% python3 -q
>>> import numpy as np
>>> np.set_printoptions(precision=1, suppress=True, linewidth=140, floatmode="fixed")
>>> def rd(a):
...     return np.round(a, 1) + 0
... 
>>> K = np.loadtxt("layer5.csv", delimiter=",")
>>> K
array([[1.0, 0.0, 0.0],
       [0.0, 0.0, 0.0],
       [0.0, 0.0, 1.0]])
>>> vec = np.array([-5, -1, -4])
>>> K * vec
array([[-5.0, -0.0, -0.0],
       [-0.0, -0.0, -0.0],
       [-0.0, -0.0, -4.0]])
>>> np.einsum("ij,j->i", K, vec)
array([-5.0,  0.0, -4.0])
>>> K @ vec
array([-5.0,  0.0, -4.0])
>>> np.linalg.norm(K @ vec) <= np.linalg.norm(K, 2) * np.linalg.norm(vec) + 1e-9
np.True_
>>> arr = np.load("dump.npy")
>>> arr
array([[ 12,   0,  -4,   1],
       [-15,   5,   5,   0]])
>>> def softmax(z):
...     e = np.exp(z - z.max(axis=-1, keepdims=True))
...     return e / e.sum(axis=-1, keepdims=True)
... 
>>> print(rd(softmax(arr[1])))
[0.0 0.5 0.5 0.0]
>>> rd(softmax(10 * arr[1]))
array([0.0, 0.5, 0.5, 0.0])
>>> rd(softmax(arr[1] + -2))
array([0.0, 0.5, 0.5, 0.0])
>>> att = arr @ arr.T / np.sqrt(4)
>>> rd(softmax(att)[1] @ arr)
array([-15.0,   5.0,   5.0,   0.0])
>>> print(rd(softmax(att + np.triu(np.full(att.shape, -np.inf), 1))))
[[1.0 0.0]
 [0.0 1.0]]
>>> u, g = arr[0], arr[1]
>>> u @ u
np.int64(161)
>>> pr = (u @ g) / (u @ u) * u
>>> rd(g - pr)
array([-0.1,  5.0,  0.0,  1.2])
>>> cov = arr.T @ arr
>>> np.linalg.matrix_rank(cov)
np.int64(2)
>>> M2 = arr / np.linalg.norm(arr, axis=1, keepdims=True)
>>> cov = M2 @ M2.T
>>> print(rd(np.degrees(np.arccos(np.clip(cov[0, 1], -1, 1)))))
161.9
>>> rd(np.linalg.norm(M2, axis=1))
array([1.0, 1.0])
>>> arr.shape
(2, 4)
>>> np.unravel_index(np.abs(arr).argmax(), arr.shape)
(np.int64(1), np.int64(0))
>>> print(arr.sum(axis=1))
[ 9 -5]
>>> arr.mean(axis=0)
array([-1.5,  2.5,  0.5,  0.5])
>>> rd(np.linalg.svd(arr, compute_uv=False))
array([20.6,  3.2])
>>> arr.sum(axis=0)
array([-3,  5,  1,  1])
>>> np.linalg.matrix_rank(arr)
np.int64(2)
>>> np.count_nonzero(arr)
np.int64(6)
>>> np.diff(arr, axis=0)
array([[-27,   5,   9,  -1]])
